% python3 -q
>>> import numpy as np
>>> np.set_printoptions(precision=1, suppress=True, linewidth=120, floatmode="fixed")
>>> feats = np.load("w.npy")
>>> feats
array([[ 4.0,  1.8,  0.5,  2.8, -2.0, -1.3],
       [-0.8, -1.3,  1.4,  0.3,  0.4,  1.4],
       [-0.4, -2.3,  3.0,  0.7,  0.2,  2.7],
       [-0.6,  1.2, -3.2, -4.6,  0.3, -1.7],
       [-1.3, -1.7,  0.3, -4.2,  0.7,  1.6],
       [-0.2,  1.4, -2.0, -0.5,  0.1, -1.7],
       [-1.5,  0.1,  0.4,  3.9,  0.8, -0.1],
       [ 0.8, -1.6,  2.7,  1.0, -0.4,  2.0],
       [ 0.4,  1.6, -2.6, -2.3, -0.2, -2.0],
       [-0.9, -0.5,  0.9,  2.2,  0.5,  0.6],
       [-3.1, -1.4,  0.1, -0.6,  1.6,  1.2]])
>>> r = np.linalg.matrix_rank(feats)
>>> r
np.int64(3)
>>> ns = np.linalg.svd(feats)[2][r:].T
>>> [int(np.linalg.matrix_rank(np.delete(feats, i, axis=0))) for i in range(11)]
[3, 3, 3, 3, 3, 3, 3, 3, 3, 3, 3]
>>> ns.shape
(6, 3)
>>> np.linalg.matrix_rank(feats.T @ feats), np.linalg.matrix_rank(feats @ feats.T)
(np.int64(3), np.int64(3))
>>> x = np.array([3, 1, 2, 2, 3, 2])
>>> h1 = np.maximum(feats @ x, 0)
>>> h1
array([11.6,  3.6, 10.1,  0.0,  0.0,  0.0,  6.0, 11.1,  0.0,  5.5,  0.0])
>>> np.maximum(feats @ (3 * x), 0)
array([34.8, 10.7, 30.2,  0.0,  0.0,  0.0, 18.0, 33.4,  0.0, 16.4,  0.0])
>>> np.maximum(feats @ x, 0) - np.maximum(-feats @ x, 0)
array([ 11.6,   3.6,  10.1, -18.7,  -8.2,  -7.4,   6.0,  11.1, -11.6,   5.5,  -4.6])
>>> feats.T @ h1
array([ 33.6, -27.9,  78.0,  88.1, -16.8,  41.8])
>>> np.tanh(feats @ x)
array([ 1.0,  1.0,  1.0, -1.0, -1.0, -1.0,  1.0,  1.0, -1.0,  1.0, -1.0])
>>> round(float(np.linalg.norm(feats, 2) / np.linalg.norm(feats)), 1)
0.7
>>> np.linalg.cond(feats) > 100
np.True_
>>> left, s, vt = np.linalg.svd(feats)
>>> V = vt[:(s > 1e-8).sum()]
>>> rng = np.random.default_rng(7238)
>>> x = feats[8] + -3 * feats[6] + rng.integers(2) * np.eye(6)[0]
>>> x
array([  6.0,   1.5,  -3.7, -13.9,  -2.5,  -1.7])
>>> np.linalg.matrix_rank(np.vstack([feats, x]))
np.int64(4)
>>> round(np.linalg.norm(x - V.T @ V @ x), 1)
np.float64(0.5)
>>> np.allclose(V.T @ V @ x, x)
False
>>> J = np.loadtxt("layer10.csv", delimiter=",")
>>> J
array([[ 0.0, -3.0,  0.0, -2.0],
       [ 1.0,  3.0, -3.0,  2.0],
       [-2.0,  2.0,  6.0, -2.0],
       [ 3.0,  1.0, -9.0,  2.0],
       [ 1.0,  1.0, -3.0, -2.0],
       [ 3.0, -2.0, -9.0,  3.0],
       [-1.0,  0.0,  3.0, -2.0],
       [-1.0, -1.0,  3.0, -2.0],
       [ 3.0,  0.0, -9.0, -3.0]])
>>> # rank 3
>>> round(float(np.trace(np.linalg.pinv(feats) @ feats)), 1)
3.0
>>> left, s, vt = np.linalg.svd(J)
>>> np.argmax(s[:-1] / (s[1:] + 1e-6)) + 1
np.int64(3)
>>> Y = left[:, :3] @ np.diag(s[:3]) @ vt[:3]
>>> round(float(np.linalg.norm(J - Y) / np.linalg.norm(J)), 1)
0.0
>>> np.round(np.linalg.norm(J - Y, 2), 1), np.round(s[3], 1)
(np.float64(0.0), np.float64(0.0))
>>> Y.round(1) + 0
array([[ 0.0, -3.0,  0.0, -2.0],
       [ 1.0,  3.0, -3.0,  2.0],
       [-2.0,  2.0,  6.0, -2.0],
       [ 3.0,  1.0, -9.0,  2.0],
       [ 1.0,  1.0, -3.0, -2.0],
       [ 3.0, -2.0, -9.0,  3.0],
       [-1.0,  0.0,  3.0, -2.0],
       [-1.0, -1.0,  3.0, -2.0],
       [ 3.0,  0.0, -9.0, -3.0]])
>>> Q, _ = np.linalg.qr(np.array([[-1.3, -0.8, -1.6, 0.0, -0.1, -0.9, 1.3, -1.7],
...     [-0.2, -1.4, 0.2, 0.1, -3.0, 0.8, 0.2, 0.0],
...     [-0.6, -0.2, 1.5, 1.3, -0.2, 0.3, 1.2, 1.4],
...     [0.5, -0.2, -0.1, -1.3, -2.1, 1.0, -0.2, -1.1],
...     [-2.0, -0.9, -0.4, 0.8, -0.2, -1.0, 0.0, -0.9],
...     [-0.4, 1.4, -0.6, 0.4, -0.2, 0.9, -0.4, -0.5],
...     [1.5, -0.7, -0.9, -1.9, 0.1, -1.9, 1.0, 0.2],
...     [-0.5, 0.5, -0.8, 0.0, 0.2, 2.2, -0.5, -0.4]]))
>>> data = 2 * Q
>>> data.round(1) + 0
array([[-0.9, -0.5,  1.1,  0.3,  0.0, -0.1, -0.9, -0.9],
       [-0.1, -1.1, -0.2,  0.5,  1.5,  0.2,  0.3,  0.3],
       [-0.4, -0.1, -1.2,  0.0, -0.1,  0.0, -1.4,  0.5],
       [ 0.3, -0.2,  0.1, -1.8,  0.6,  0.0, -0.3, -0.4],
       [-1.3, -0.5,  0.1, -0.7, -0.5, -0.5,  0.6,  0.8],
       [-0.3,  1.2,  0.5,  0.1,  1.0, -0.9, -0.3,  0.6],
       [ 1.0, -0.7,  0.8,  0.0, -0.4, -0.4, -0.5,  1.1],
       [-0.3,  0.5,  0.6, -0.1,  0.2,  1.6, -0.2,  0.7]])
>>> np.linalg.svd(data, compute_uv=False)
array([2.0, 2.0, 2.0, 2.0, 2.0, 2.0, 2.0, 2.0])
>>> np.round(np.linalg.pinv(data), 1) + 0
array([[-0.2,  0.0, -0.1,  0.1, -0.3, -0.1,  0.3, -0.1],
       [-0.1, -0.3,  0.0, -0.1, -0.1,  0.3, -0.2,  0.1],
       [ 0.3, -0.1, -0.3,  0.0,  0.0,  0.1,  0.2,  0.1],
       [ 0.1,  0.1,  0.0, -0.4, -0.2,  0.0,  0.0,  0.0],
       [ 0.0,  0.4,  0.0,  0.2, -0.1,  0.2, -0.1,  0.0],
       [ 0.0,  0.0,  0.0,  0.0, -0.1, -0.2, -0.1,  0.4],
       [-0.2,  0.1, -0.4, -0.1,  0.2, -0.1, -0.1, -0.1],
       [-0.2,  0.1,  0.1, -0.1,  0.2,  0.1,  0.3,  0.2]])
>>> round(float(data[:, 0] @ data[:, 6]), 1)
0.0
